$ ipython --no-banner

In [1]: import numpy as np

In [2]: np.set_printoptions(precision=2, suppress=True, linewidth=160, sign=" ")

In [3]: other = np.array([[-1, 3, -3, -2, 1, 2],
   ...:     [-3, -3, -3, -3, 2, -2],
   ...:     [0, 1, 3, 1, -1, 1],
   ...:     [3, 3, 3, -3, -3, -1],
   ...:     [-3, 0, -1, 1, -1, -3],
   ...:     [2, 2, -2, 2, 2, 0]])

In [4]: other[-1] = other[0]

In [5]: feats = other + 0.3 * np.eye(6)

In [6]: feats
Out[6]: 
array([[-0.7,  3. , -3. , -2. ,  1. ,  2. ],
       [-3. , -2.7, -3. , -3. ,  2. , -2. ],
       [ 0. ,  1. ,  3.3,  1. , -1. ,  1. ],
       [ 3. ,  3. ,  3. , -2.7, -3. , -1. ],
       [-3. ,  0. , -1. ,  1. , -0.7, -3. ],
       [-1. ,  3. , -3. , -2. ,  1. ,  2.3]])

In [7]: left, s, vt = np.linalg.svd(feats, full_matrices=False)

In [8]: s
Out[8]: array([ 9.15,  7.43,  4.8 ,  3.58,  2.  ,  0.12])

In [9]: np.abs(left[:, 0]).round(6).argmax()
Out[9]: np.int64(1)

In [10]: np.allclose(left * s @ vt, feats)
Out[10]: True

In [11]: np.cumsum(s ** 2) / np.sum(s ** 2)
Out[11]: array([ 0.47,  0.78,  0.91,  0.98,  1.  ,  1.  ])

In [12]: np.abs(vt[0])
Out[12]: array([ 0.5 ,  0.21,  0.71,  0.18,  0.4 ,  0.05])

In [13]: np.round(left.T @ left, 2) + 0
Out[13]: 
array([[ 1.,  0.,  0.,  0.,  0.,  0.],
       [ 0.,  1.,  0.,  0.,  0.,  0.],
       [ 0.,  0.,  1.,  0.,  0.,  0.],
       [ 0.,  0.,  0.,  1.,  0.,  0.],
       [ 0.,  0.,  0.,  0.,  1.,  0.],
       [ 0.,  0.,  0.,  0.,  0.,  1.]])

In [14]: round(float(np.sqrt((s ** 2).sum())), 2), round(np.linalg.norm(feats), 2)
Out[14]: (13.37, np.float64(13.37))

In [15]: np.round(vt @ vt.T, 2) + 0
Out[15]: 
array([[ 1.,  0.,  0.,  0.,  0.,  0.],
       [ 0.,  1.,  0.,  0.,  0.,  0.],
       [ 0.,  0.,  1.,  0.,  0.,  0.],
       [ 0.,  0.,  0.,  1.,  0.,  0.],
       [ 0.,  0.,  0.,  0.,  1.,  0.],
       [ 0.,  0.,  0.,  0.,  0.,  1.]])

In [16]: (s > 1e-8).sum()
Out[16]: np.int64(6)

In [17]: np.round(left.T @ feats @ vt.T, 2) + 0
Out[17]: 
array([[ 9.15,  0.  ,  0.  ,  0.  ,  0.  ,  0.  ],
       [ 0.  ,  7.43,  0.  ,  0.  ,  0.  ,  0.  ],
       [ 0.  ,  0.  ,  4.8 ,  0.  ,  0.  ,  0.  ],
       [ 0.  ,  0.  ,  0.  ,  3.58,  0.  ,  0.  ],
       [ 0.  ,  0.  ,  0.  ,  0.  ,  2.  ,  0.  ],
       [ 0.  ,  0.  ,  0.  ,  0.  ,  0.  ,  0.12]])

In [18]: data = np.load("mat.npy")

In [19]: data
Out[19]: 
array([[ 5,  0,  3,  3],
       [ 0,  2,  2,  3],
       [ 0,  0,  4,  1],
       [ 0,  0,  0,  5]])

In [20]: vec = np.array([0, -2, -3, 1])

In [21]: h1 = np.maximum(data @ vec, 0)

In [22]: np.flatnonzero(h1 > 1e-9)
Out[22]: array([ 3])

In [23]: data.T @ h1
Out[23]: array([  0,   0,   0,  25])

In [24]: np.maximum(data @ vec, 0) - np.maximum(-data @ vec, 0)
Out[24]: array([ -6,  -7, -11,   5])

In [25]: np.maximum(data @ (3 * vec), 0)
Out[25]: array([  0,   0,   0,  15])

In [26]: vec = np.array([1, 1, 2, 0])

In [27]: y = data @ vec

In [28]: y
Out[28]: array([ 11,   6,   8,   0])

In [29]: np.round(np.linalg.solve(data.T, data[0]), 2) + 0
Out[29]: array([ 1.,  0.,  0.,  0.])

In [30]: proj = np.triu(np.array([[3, 2, 1, 1], [1, 2, 2, 4], [5, 0, 3, 2], [2, 3, 1, 2]]), 1) + np.eye(4)

In [31]: other = proj @ data @ np.linalg.inv(proj)

In [32]: np.trace(other), np.trace(data)
Out[32]: (np.float64(16.0), np.int64(16))

In [33]: np.linalg.matrix_rank(other)
Out[33]: np.int64(4)

In [34]: round(np.linalg.det(other), 2)
Out[34]: np.float64(200.0)

In [35]: data.sum(axis=1)
Out[35]: array([ 11,   7,   5,   5])

In [36]: np.linalg.rank(data)
---------------------------------------------------------------------------
AttributeError                            Traceback (most recent call last)
Cell In[36], line 1
----> 1 np.linalg.rank(data)

AttributeError: module 'numpy.linalg' has no attribute 'rank'

In [37]: data[4]
---------------------------------------------------------------------------
IndexError                                Traceback (most recent call last)
Cell In[37], line 1
----> 1 data[4]

IndexError: index 4 is out of bounds for axis 0 with size 4

In [38]: data - data[0]
Out[38]: 
array([[ 0,  0,  0,  0],
       [-5,  2, -1,  0],
       [-5,  0,  1, -2],
       [-5,  0, -3,  2]])

In [39]: data.sum(axis=0)
Out[39]: array([  5,   2,   9,  12])

In [40]: data.mean(axis=0)
Out[40]: array([ 1.25,  0.5 ,  2.25,  3.  ])

In [41]: data.reshape(2, -1)
Out[41]: 
array([[ 5,  0,  3,  3,  0,  2,  2,  3],
       [ 0,  0,  4,  1,  0,  0,  0,  5]])

In [42]: data.ravel(order="F")
Out[42]: array([ 5,  0,  0,  0,  0,  2,  0,  0,  3,  2,  4,  0,  3,  3,  1,  5])

In [43]: t3 = data.reshape(4, 2, -1)

In [44]: np.einsum("ihd,jhd->hij", t3, t3).shape
Out[44]: (2, 4, 4)

In [45]: t3.transpose(1, 0, 2)
Out[45]: 
array([[[ 5,  0],
        [ 0,  2],
        [ 0,  0],
        [ 0,  0]],

       [[ 3,  3],
        [ 2,  3],
        [ 4,  1],
        [ 0,  5]]])

In [46]: W0 = np.array([[-9.02, 25.48, 12.12, 8.92, 8.95],
    ...:     [25.95, -12.62, -11.04, 5.3, 1.37],
    ...:     [20.91, 38.9, 6.68, 42.35, -1.36],
    ...:     [-11.07, 26.33, 10.85, 4.65, 11.46],
    ...:     [26.18, -10.71, -8.05, 5.54, 2.05],
    ...:     [26.37, -12.77, -10.52, 5.76, 0.73],
    ...:     [19.51, 40.69, 6.68, 44.43, -1.18],
    ...:     [26.17, -12.64, -12.22, 7.1, 2.25],
    ...:     [-11.04, 26.39, 12.44, 8.0, 10.32],
    ...:     [-11.09, 27.87, 11.82, 7.58, 8.99],
    ...:     [-10.6, 27.24, 11.24, 7.76, 9.82],
    ...:     [26.77, -12.25, -9.72, 5.06, 2.96]])

In [47]: W0
Out[47]: 
array([[ -9.02,  25.48,  12.12,   8.92,   8.95],
       [ 25.95, -12.62, -11.04,   5.3 ,   1.37],
       [ 20.91,  38.9 ,   6.68,  42.35,  -1.36],
       [-11.07,  26.33,  10.85,   4.65,  11.46],
       [ 26.18, -10.71,  -8.05,   5.54,   2.05],
       [ 26.37, -12.77, -10.52,   5.76,   0.73],
       [ 19.51,  40.69,   6.68,  44.43,  -1.18],
       [ 26.17, -12.64, -12.22,   7.1 ,   2.25],
       [-11.04,  26.39,  12.44,   8.  ,  10.32],
       [-11.09,  27.87,  11.82,   7.58,   8.99],
       [-10.6 ,  27.24,  11.24,   7.76,   9.82],
       [ 26.77, -12.25,  -9.72,   5.06,   2.96]])

In [48]: Xc = W0 - W0.mean(axis=0)

In [49]: V = np.linalg.svd(Xc)[2][:3]

In [50]: other = Xc - Xc @ V.T @ V

In [51]: np.diag(V.T @ V)
Out[51]: array([ 0.81,  0.64,  0.86,  0.63,  0.06])

In [52]: round(float(np.linalg.norm(other) / np.linalg.norm(Xc)), 2)
Out[52]: 0.03

In [53]: np.linalg.norm(other, axis=1).round(6).argmax()
Out[53]: np.int64(3)

In [54]: u, g = feats[3], feats[1]

In [55]: u @ g
Out[55]: np.float64(-22.0)

In [56]: p = (u @ g) / (u @ u) * u

In [57]: p
Out[57]: array([-1.49, -1.49, -1.49,  1.34,  1.49,  0.5 ])

In [58]: np.linalg.matrix_rank(np.outer(u, g))
Out[58]: np.int64(1)

In [59]: Q, Rm = np.linalg.qr(W0)

In [60]: Q @ Rm
Out[60]: 
array([[ -9.02,  25.48,  12.12,   8.92,   8.95],
       [ 25.95, -12.62, -11.04,   5.3 ,   1.37],
       [ 20.91,  38.9 ,   6.68,  42.35,  -1.36],
       [-11.07,  26.33,  10.85,   4.65,  11.46],
       [ 26.18, -10.71,  -8.05,   5.54,   2.05],
       [ 26.37, -12.77, -10.52,   5.76,   0.73],
       [ 19.51,  40.69,   6.68,  44.43,  -1.18],
       [ 26.17, -12.64, -12.22,   7.1 ,   2.25],
       [-11.04,  26.39,  12.44,   8.  ,  10.32],
       [-11.09,  27.87,  11.82,   7.58,   8.99],
       [-10.6 ,  27.24,  11.24,   7.76,   9.82],
       [ 26.77, -12.25,  -9.72,   5.06,   2.96]])

In [61]: np.round(Q.T @ Q, 2) + 0
Out[61]: 
array([[ 1.,  0.,  0.,  0.,  0.],
       [ 0.,  1.,  0.,  0.,  0.],
       [ 0.,  0.,  1.,  0.,  0.],
       [ 0.,  0.,  0.,  1.,  0.],
       [ 0.,  0.,  0.,  0.,  1.]])

In [62]: np.abs(np.diag(Rm))
Out[62]: array([ 69.53,  84.05,   3.74,  10.89,   5.2 ])

In [63]: np.round(abs(Rm[0, 0]), 2), round(float(np.linalg.norm(W0[:, 0])), 2)
Out[63]: (np.float64(69.53), 69.53)

In [64]: left, s, vt = np.linalg.svd(W0, full_matrices=False)

In [65]: np.cumsum(s ** 2) / np.sum(s ** 2)
Out[65]: array([ 0.61,  0.98,  1.  ,  1.  ,  1.  ])

In [66]: (s > 1e-8).sum()
Out[66]: np.int64(5)

In [67]: left.shape, s.shape, vt.shape
Out[67]: ((12, 5), (5,), (5, 5))

In [68]: vec = np.array([1, -3, 3, -1, 1])

In [69]: h1 = np.maximum(W0 @ vec, 0)

In [70]: np.maximum(W0 @ vec, 0) - np.maximum(-W0 @ vec, 0)
Out[70]: array([ -49.07,   26.76, -119.46,  -50.7 ,   30.67,   28.09, -128.13,   22.58,  -50.57,  -57.83,  -56.54,   32.26])

In [71]: W0 * (h1 > 1e-9)[:, None]
Out[71]: 
array([[ -0.  ,   0.  ,   0.  ,   0.  ,   0.  ],
       [ 25.95, -12.62, -11.04,   5.3 ,   1.37],
       [  0.  ,   0.  ,   0.  ,   0.  ,  -0.  ],
       [ -0.  ,   0.  ,   0.  ,   0.  ,   0.  ],
       [ 26.18, -10.71,  -8.05,   5.54,   2.05],
       [ 26.37, -12.77, -10.52,   5.76,   0.73],
       [  0.  ,   0.  ,   0.  ,   0.  ,  -0.  ],
       [ 26.17, -12.64, -12.22,   7.1 ,   2.25],
       [ -0.  ,   0.  ,   0.  ,   0.  ,   0.  ],
       [ -0.  ,   0.  ,   0.  ,   0.  ,   0.  ],
       [ -0.  ,   0.  ,   0.  ,   0.  ,   0.  ],
       [ 26.77, -12.25,  -9.72,   5.06,   2.96]])

In [72]: np.tanh(W0 @ vec)
Out[72]: array([-1.,  1., -1., -1.,  1.,  1., -1.,  1., -1., -1., -1.,  1.])

In [73]: np.maximum(W0 @ (3 * vec), 0)
Out[73]: array([  0.  ,  80.28,   0.  ,   0.  ,  92.01,  84.27,   0.  ,  67.74,   0.  ,   0.  ,   0.  ,  96.78])

In [74]: W0.T @ h1
Out[74]: array([ 3692.61, -1705.49, -1427.33,   797.09,   266.33])
